% python3 -q
>>> import numpy as np
>>> np.set_printoptions(precision=2, suppress=True, linewidth=100, legacy="1.25")
>>> m1 = np.load("sample17.npy")
>>> m1
array([[78, -1, -1],
       [ 3, 99, -1],
       [-1,  1, 17]])
>>> np.linalg.norm(m1, axis=1)
array([78.01, 99.05, 17.06])
>>> np.round(np.linalg.norm(m1[1], 1), 2), np.round(np.linalg.norm(m1[1], np.inf), 2)
(103.0, 99.0)
>>> round(np.linalg.norm(m1, "nuc"), 2)
194.06
>>> np.round(np.linalg.norm(m1[1] - m1[2]), 2)
99.72
>>> np.round(np.linalg.norm(m1, 1), 2), np.round(np.linalg.norm(m1, np.inf), 2)
(101.0, 103.0)
>>> x = np.array([3, 1, 1])
>>> h = np.maximum(m1 @ x, 0)
>>> np.maximum(m1 @ (3 * x), 0)
array([696, 321,  45])
>>> np.flatnonzero(h > 1e-9)
array([0, 1, 2])
>>> np.maximum(m1 @ x, 0) - np.maximum(-m1 @ x, 0)
array([232, 107,  15])
>>> m1.T @ h
array([18402, 10376,   -84])
>>> rng = np.random.default_rng(21432)
>>> z = rng.permutation(3)
>>> z
array([1, 0, 2])
>>> other = m1[z][:, z]
>>> np.sort(np.abs(np.linalg.eigvals(other)))
array([17.  , 78.16, 98.84])
>>> np.round(np.linalg.det(other), 2), round(float(np.linalg.det(m1[z])), 2)
(131300.0, -131300.0)
>>> other
array([[99,  3, -1],
       [-1, 78, -1],
       [ 1, -1, 17]])
>>> def softmax(z):
...     e = np.exp(z - z.max(axis=-1, keepdims=True))
...     return e / e.sum(axis=-1, keepdims=True)
... 
>>> np.round(softmax(10 * m1[2]), 2) + 0
array([0., 0., 1.])
>>> softmax(m1).sum(axis=1)
array([1., 1., 1.])
>>> np.round(softmax(m1[2]), 2) + 0
array([0., 0., 1.])
>>> att = m1 @ m1.T / np.sqrt(3)
>>> np.round(softmax(att + np.triu(np.full(att.shape, -np.inf), 1)), 2) + 0
array([[1., 0., 0.],
       [0., 1., 0.],
       [0., 0., 1.]])
>>> softmax(att)[2] @ m1
array([-1.,  1., 17.])
>>> hat = np.triu(np.array([[-3, -4, 5], [3, 3, 1], [-5, -5, 4]]), 1) + np.eye(3)
>>> other = hat @ m1 @ np.linalg.inv(hat)
>>> hat @ m1 - m1 @ hat
array([[ -17.,  -79., -300.],
       [  -1.,   13.,  -97.],
       [   0.,   -4.,    4.]])
>>> np.trace(other), np.trace(m1)
(194.0, 194)
>>> W0 = rng.normal(size=(24, 3)) + 20 * np.array([3, 2, 3])
>>> W0
array([[60.42, 40.47, 61.22],
       [60.54, 41.17, 59.35],
       [61.11, 39.39, 61.36],
       [58.12, 41.19, 59.47],
       [59.79, 38.77, 60.55],
       [58.58, 37.65, 59.58],
       [59.64, 41.07, 61.87],
       [61.22, 40.49, 60.32],
       [61.7 , 38.3 , 59.42],
       [60.7 , 40.29, 60.73],
       [59.88, 40.54, 59.97],
       [59.7 , 38.55, 61.15],
       [59.3 , 40.17, 59.88],
       [59.91, 38.97, 61.57],
       [59.68, 40.34, 59.74],
       [58.64, 39.51, 60.53],
       [60.59, 37.84, 60.4 ],
       [59.14, 38.57, 60.53],
       [60.09, 40.28, 59.78],
       [60.14, 40.87, 60.01],
       [59.92, 39.81, 59.67],
       [61.67, 40.54, 60.67],
       [61.05, 39.78, 59.28],
       [58.47, 39.91, 59.84]])
>>> Xc = W0 - W0.mean(axis=0)
>>> V = np.linalg.svd(Xc)[2][:1]
>>> other = Xc - Xc @ V.T @ V
>>> np.linalg.norm(other, axis=1).round(6).argmax()
3
>>> other.std(axis=0)
array([0.93, 0.22, 0.73])
>>> C = W0[[15, 7]].astype(float)
>>> for _ in range(3):
...     z = np.linalg.norm(W0[:, None] - C, axis=-1).argmin(axis=1)
...     C = np.array([W0[z == j].mean(axis=0) for j in range(2)])
... 
>>> z
array([1, 1, 1, 0, 0, 0, 1, 1, 1, 1, 1, 0, 0, 0, 1, 0, 0, 0, 1, 1, 0, 1, 1, 0])
>>> np.abs(C[1] - C[0]).argmax()
0
>>> np.bincount(z)
array([11, 13])
>>> C
array([[59.29, 39.18, 60.29],
       [60.6 , 40.27, 60.29]])
>>> np.round(C[1] - C[0], 2) + 0
array([1.32, 1.09, 0.  ])
>>> z = rng.permutation(3)
>>> other = W0[:, z] * rng.choice([-1, 1], 3)
>>> other
array([[ 60.42, -61.22,  40.47],
       [ 60.54, -59.35,  41.17],
       [ 61.11, -61.36,  39.39],
       [ 58.12, -59.47,  41.19],
       [ 59.79, -60.55,  38.77],
       [ 58.58, -59.58,  37.65],
       [ 59.64, -61.87,  41.07],
       [ 61.22, -60.32,  40.49],
       [ 61.7 , -59.42,  38.3 ],
       [ 60.7 , -60.73,  40.29],
       [ 59.88, -59.97,  40.54],
       [ 59.7 , -61.15,  38.55],
       [ 59.3 , -59.88,  40.17],
       [ 59.91, -61.57,  38.97],
       [ 59.68, -59.74,  40.34],
       [ 58.64, -60.53,  39.51],
       [ 60.59, -60.4 ,  37.84],
       [ 59.14, -60.53,  38.57],
       [ 60.09, -59.78,  40.28],
       [ 60.14, -60.01,  40.87],
       [ 59.92, -59.67,  39.81],
       [ 61.67, -60.67,  40.54],
       [ 61.05, -59.28,  39.78],
       [ 58.47, -59.84,  39.91]])
>>> U, _, VT = np.linalg.svd(W0.T @ other)
>>> np.round(np.linalg.lstsq(W0, other)[0], 2) + 0
array([[ 1.,  0.,  0.],
       [ 0.,  0.,  1.],
       [ 0., -1.,  0.]])
>>> z
array([0, 2, 1])
>>> C = other[[1, 3]].astype(float)
>>> for _ in range(3):
...     z = np.linalg.norm(other[:, None] - C, axis=-1).argmin(axis=1)
...     C = np.array([other[z == j].mean(axis=0) for j in range(2)])
... 
>>> z
array([0, 0, 0, 1, 0, 1, 0, 0, 0, 0, 0, 0, 1, 0, 0, 1, 0, 1, 0, 0, 0, 0, 0, 1])
>>> np.bincount(z)
array([18,  6])
>>> J = np.load("dump.npy")
>>> J
array([[-4.05,  1.12,  2.97],
       [-4.73,  0.93,  0.73],
       [-2.93, -1.12,  4.08],
       [-1.57, -1.8 ,  7.49],
       [-5.59,  2.41, -0.38],
       [-4.14, -0.22,  1.37],
       [-5.71,  3.61,  0.48],
       [-3.37, -1.37,  2.51],
       [-2.85, -0.83,  4.62],
       [-3.56,  0.39,  3.73],
       [-2.28, -1.84,  5.33],
       [-3.92,  0.48,  2.73],
       [-5.63,  2.7 , -0.19],
       [-4.82,  0.56,  0.11],
       [-4.18,  1.8 ,  3.25],
       [-3.24,  0.38,  4.64],
       [-3.92,  0.89,  3.14],
       [-2.53,  0.57,  6.98],
       [-5.22,  2.31,  0.65],
       [-4.68,  2.38,  2.35],
       [-4.07,  1.41,  3.22],
       [-2.71,  1.21,  7.08]])
>>> np.round(np.linalg.norm(J, 1), 2), round(np.linalg.norm(J, np.inf), 2)
(85.7, 11.0)
>>> np.round(np.linalg.norm(J) ** 2 / np.linalg.norm(J, 2) ** 2, 2)
1.32
>>> round(float(np.linalg.norm(J[3], 1)), 2), round(np.linalg.norm(J[3], np.inf), 2)
(10.86, 7.49)
>>> np.round(np.linalg.norm(J, 2), 2)
23.66
>>> np.linalg.norm(J, axis=0)
array([19.01,  7.64, 17.86])
>>> Xc = (J - J.mean(axis=0)) / J.std(axis=0)
>>> Xc.std(axis=0)
array([1., 1., 1.])
>>> np.argwhere(np.abs(Xc) > 2)
array([[3, 0]])
>>> coef = np.linalg.lstsq(np.delete(Xc, 1, axis=1), Xc[:, 1])[0]
>>> coef
array([-2.3 ,  1.57])
